% python3 -q
>>> import numpy as np
>>> import numpy.linalg as la
>>> np.set_printoptions(suppress=True, linewidth=140)
>>> def tidy(a):
...     return np.round(a, 2) + 0
... 
>>> feats = np.loadtxt("test15.csv", delimiter=",")
>>> feats
array([[3., 0., 5., 0., 0., 5.],
       [0., 0., 0., 6., 0., 0.],
       [7., 0., 4., 0., 0., 6.],
       [0., 5., 0., 3., 0., 0.],
       [0., 0., 0., 0., 2., 0.],
       [8., 0., 8., 0., 0., 1.]])
>>> np.allclose(feats, feats.T)
False
>>> (feats + feats.T) / 2
array([[3. , 0. , 6. , 0. , 0. , 6.5],
       [0. , 0. , 0. , 5.5, 0. , 0. ],
       [6. , 0. , 4. , 0. , 0. , 7. ],
       [0. , 5.5, 0. , 3. , 0. , 0. ],
       [0. , 0. , 0. , 0. , 2. , 0. ],
       [6.5, 0. , 7. , 0. , 0. , 1. ]])
>>> (feats - feats.T) / 2
array([[ 0. ,  0. , -1. ,  0. ,  0. , -1.5],
       [ 0. ,  0. ,  0. ,  0.5,  0. ,  0. ],
       [ 1. ,  0. ,  0. ,  0. ,  0. , -1. ],
       [ 0. , -0.5,  0. ,  0. ,  0. ,  0. ],
       [ 0. ,  0. ,  0. ,  0. ,  0. ,  0. ],
       [ 1.5,  0. ,  1. ,  0. ,  0. ,  0. ]])
>>> np.allclose(feats @ feats.T, feats.T @ feats)
False
>>> B = la.inv(feats)
>>> print(tidy(la.inv(B)))
[[3. 0. 5. 0. 0. 5.]
 [0. 0. 0. 6. 0. 0.]
 [7. 0. 4. 0. 0. 6.]
 [0. 5. 0. 3. 0. 0.]
 [0. 0. 0. 0. 2. 0.]
 [8. 0. 8. 0. 0. 1.]]
>>> tidy(la.det(feats) * la.det(B))
np.float64(1.0)
>>> tidy(feats @ B)
array([[1., 0., 0., 0., 0., 0.],
       [0., 1., 0., 0., 0., 0.],
       [0., 0., 1., 0., 0., 0.],
       [0., 0., 0., 1., 0., 0.],
       [0., 0., 0., 0., 1., 0.],
       [0., 0., 0., 0., 0., 1.]])
>>> tidy(B)
array([[-0.23,  0.  ,  0.18,  0.  ,  0.  ,  0.05],
       [ 0.  , -0.1 ,  0.  ,  0.2 ,  0.  ,  0.  ],
       [ 0.21,  0.  , -0.19,  0.  ,  0.  ,  0.09],
       [ 0.  ,  0.17,  0.  ,  0.  ,  0.  ,  0.  ],
       [ 0.  ,  0.  ,  0.  ,  0.  ,  0.5 ,  0.  ],
       [ 0.12,  0.  ,  0.08,  0.  ,  0.  , -0.12]])
>>> feats.reshape(-1, 2)
array([[3., 0.],
       [5., 0.],
       [0., 5.],
       [0., 0.],
       [0., 6.],
       [0., 0.],
       [7., 0.],
       [4., 0.],
       [0., 6.],
       [0., 5.],
       [0., 3.],
       [0., 0.],
       [0., 0.],
       [0., 0.],
       [2., 0.],
       [8., 0.],
       [8., 0.],
       [0., 1.]])
>>> t3 = feats.reshape(6, 2, -1)
>>> print(t3.sum(axis=1))
[[ 3.  0. 10.]
 [ 6.  0.  0.]
 [ 7.  0. 10.]
 [ 3.  5.  0.]
 [ 0.  2.  0.]
 [ 8.  0.  9.]]
>>> t3[:, 0]
array([[3., 0., 5.],
       [0., 0., 0.],
       [7., 0., 4.],
       [0., 5., 0.],
       [0., 0., 0.],
       [8., 0., 8.]])
>>> np.swapaxes(t3, 1, 2)[5]
array([[8., 0.],
       [0., 0.],
       [8., 1.]])
